$ python -q
>>> import numpy as np
>>> np.set_printoptions(precision=4, suppress=True, linewidth=200)
>>> E = np.load("a.npy")
>>> E
array([[-3.8225, -0.2165,  0.4103, -1.5623,  1.0801],
       [-0.0774, -0.0379, -0.1376, -0.026 , -0.0588],
       [ 1.8673,  0.3728, -0.1242,  0.8084, -0.6292],
       [ 3.9494,  0.3961, -0.5393,  1.6835, -0.9323],
       [ 5.7086,  0.7786, -0.5617,  2.4783, -1.4228],
       [ 5.7011,  0.677 , -0.4425,  2.3785, -1.4501],
       [-1.742 , -0.1305,  0.1463, -0.639 ,  0.5549],
       [-2.024 ,  0.1189,  0.2723, -0.8412,  0.4526],
       [-0.1706, -0.0608, -0.1649, -0.2475, -0.1237],
       [-0.0476, -0.2122, -0.0434, -0.1426, -0.1457],
       [-1.8957, -0.0214,  0.2235, -0.6707,  0.5754],
       [ 3.5364,  0.379 , -0.324 ,  1.4941, -0.925 ],
       [-5.744 , -0.4741,  0.7993, -2.341 ,  1.4302]])
>>> gram = np.cov(E, rowvar=False)
>>> E.std(axis=0)
array([3.4299, 0.3582, 0.3828, 1.4319, 0.8835])
>>> np.argwhere(np.triu(np.abs(np.corrcoef(E.T)) > 0.8, 1))
array([[0, 1],
       [0, 2],
       [0, 3],
       [0, 4],
       [1, 2],
       [1, 3],
       [1, 4],
       [2, 3],
       [2, 4],
       [3, 4]])
>>> gram.shape
(5, 5)
>>> M = np.array([[1, 7, 8, 8, 8],
...     [5, 8, 3, 4, 8],
...     [3, 4, 7, 4, 1],
...     [1, 6, 6, 7, 7],
...     [2, 9, 6, 3, 3],
...     [9, 2, 1, 9, 6],
...     [6, 3, 3, 9, 4]])
>>> M
array([[1, 7, 8, 8, 8],
       [5, 8, 3, 4, 8],
       [3, 4, 7, 4, 1],
       [1, 6, 6, 7, 7],
       [2, 9, 6, 3, 3],
       [9, 2, 1, 9, 6],
       [6, 3, 3, 9, 4]])
>>> proj = M @ np.linalg.solve(M.T @ M, M.T)
>>> np.round(np.trace(proj), 4)
np.float64(5.0)
>>> np.allclose(proj @ proj, proj)
True
>>> X = np.loadtxt("test19.csv", delimiter=",")
>>> X
array([[-1.3   , -0.7   , -2.6   ],
       [ 0.2   , -0.5   , -0.8   ],
       [ 1.2113,  0.872 ,  0.4303],
       [-0.3   ,  0.6   ,  0.9   ],
       [ 0.5   ,  1.    ,  0.6   ],
       [ 3.    ,  0.7   , -1.4   ],
       [-0.2   ,  0.8   , -0.6   ],
       [ 1.2   ,  0.9   ,  0.4   ]])
>>> vec = np.array([1, 2, 5])
>>> y = X @ vec
>>> np.linalg.solve(X.T @ X, X.T @ y)
array([1., 2., 5.])
>>> y
array([-15.7   ,  -4.8   ,   5.1068,   5.4   ,   5.5   ,  -2.6   ,  -1.6   ,   5.    ])
>>> print(np.round(np.linalg.pinv(X) @ X, 4) + 0)
[[1. 0. 0.]
 [0. 1. 0.]
 [0. 0. 1.]]
>>> np.linalg.lstsq(X, y)[0]
array([1., 2., 5.])
>>> rng = np.random.default_rng(77036)
>>> y = y + 0.1 * rng.normal(size=8)
>>> y
array([-15.7599,  -4.6334,   5.1899,   5.4125,   5.4294,  -2.5465,  -1.5814,   4.9662])
>>> c, *_ = np.linalg.lstsq(X, y)
>>> print(c)
[1.0369 1.9561 5.0033]
>>> print([round(float(np.linalg.norm(np.linalg.solve(X.T @ X + lam * np.eye(3), X.T @ y))), 2) for lam in (0, 1, 10, 100)])
[5.47, 5.07, 3.08, 0.64]
>>> print(np.round(X.T @ (y - X @ c), 4) + 0)
[0. 0. 0.]
>>> print(c.round())
[1. 2. 5.]
>>> gram = X.T @ X
>>> np.linalg.matrix_rank(gram)
np.int64(3)
>>> (X @ X.T).shape
(8, 8)
>>> np.linalg.eigvalsh(gram)[::-1]
array([16.6654, 11.5189,  1.8684])
